% ipython --no-banner

In [1]: import numpy as np

In [2]: from numpy import linalg as LA

In [3]: np.set_printoptions(precision=2, suppress=True, linewidth=100)

In [4]: r0 = np.array([-3, 1, -5, 5, -4]) + 0.5

In [5]: feats = np.eye(5) - 2 * np.outer(r0, r0) / (r0 @ r0)

In [6]: feats
Out[6]: 
array([[ 0.82,  0.11, -0.32,  0.39, -0.25],
       [ 0.11,  0.94,  0.19, -0.23,  0.15],
       [-0.32,  0.19,  0.43,  0.69, -0.44],
       [ 0.39, -0.23,  0.69,  0.15,  0.54],
       [-0.25,  0.15, -0.44,  0.54,  0.66]])

In [7]: np.round(LA.eigvalsh(feats).min(), 2)
Out[7]: np.float64(-1.0)

In [8]: np.all(LA.eigvalsh(feats) > 0)
Out[8]: np.False_

In [9]: out = np.array([[9, 9, 6, 0, 8, 1, 2, 1, 7, 7, 6, 1, 2],
   ...:     [7, 6, 0, 9, 3, 3, 3, 5, 9, 3, 5, 5, 6],
   ...:     [2, 1, 1, 1, 2, 1, 5, 8, 2, 1, 1, 0, 2],
   ...:     [7, 9, 2, 4, 4, 0, 5, 2, 2, 6, 5, 8, 3],
   ...:     [0, 7, 4, 7, 0, 1, 1, 4, 8, 4, 7, 6, 8],
   ...:     [1, 8, 8, 0, 7, 2, 8, 8, 5, 9, 2, 8, 1],
   ...:     [1, 9, 3, 1, 8, 5, 6, 8, 7, 5, 3, 0, 5],
   ...:     [3, 7, 4, 5, 7, 4, 3, 8, 8, 7, 5, 8, 0],
   ...:     [5, 0, 1, 9, 8, 2, 2, 3, 5, 0, 3, 2, 3],
   ...:     [6, 4, 2, 7, 7, 8, 3, 7, 6, 3, 2, 9, 5],
   ...:     [2, 0, 7, 5, 5, 6, 3, 9, 0, 3, 2, 4, 2],
   ...:     [8, 8, 8, 6, 1, 8, 6, 4, 0, 2, 9, 1, 2],
   ...:     [8, 7, 3, 5, 2, 0, 3, 4, 1, 5, 0, 8, 3]])

In [10]: mat = np.triu(out, 1)

In [11]: mat
Out[11]: 
array([[0, 9, 6, 0, 8, 1, 2, 1, 7, 7, 6, 1, 2],
       [0, 0, 0, 9, 3, 3, 3, 5, 9, 3, 5, 5, 6],
       [0, 0, 0, 1, 2, 1, 5, 8, 2, 1, 1, 0, 2],
       [0, 0, 0, 0, 4, 0, 5, 2, 2, 6, 5, 8, 3],
       [0, 0, 0, 0, 0, 1, 1, 4, 8, 4, 7, 6, 8],
       [0, 0, 0, 0, 0, 0, 8, 8, 5, 9, 2, 8, 1],
       [0, 0, 0, 0, 0, 0, 0, 8, 7, 5, 3, 0, 5],
       [0, 0, 0, 0, 0, 0, 0, 0, 8, 7, 5, 8, 0],
       [0, 0, 0, 0, 0, 0, 0, 0, 0, 0, 3, 2, 3],
       [0, 0, 0, 0, 0, 0, 0, 0, 0, 0, 2, 9, 5],
       [0, 0, 0, 0, 0, 0, 0, 0, 0, 0, 0, 4, 2],
       [0, 0, 0, 0, 0, 0, 0, 0, 0, 0, 0, 0, 2],
       [0, 0, 0, 0, 0, 0, 0, 0, 0, 0, 0, 0, 0]])

In [12]: left, sig, vt = LA.svd(mat)

In [13]: np.argmax(sig[:-1] / (sig[1:] + 1e-6)) + 1
Out[13]: np.int64(11)

In [14]: sig.round(2) + 0
Out[14]: array([36.14, 14.52, 13.25, 11.91,  9.  ,  7.89,  3.88,  2.32,  2.06,  1.19,  0.07,  0.  ,  0.  ])

In [15]: out = left[:, :11] @ np.diag(sig[:11]) @ vt[:11]

In [16]: LA.matrix_rank(out)
Out[16]: np.int64(11)

In [17]: np.round(LA.norm(mat - out) / LA.norm(mat), 2)
Out[17]: np.float64(0.0)

In [18]: np.round(LA.norm(mat - out, 2), 2), np.round(sig[11], 2)
Out[18]: (np.float64(0.0), np.float64(0.0))

In [19]: np.round(np.abs(mat - out).max(), 2)
Out[19]: np.float64(0.0)
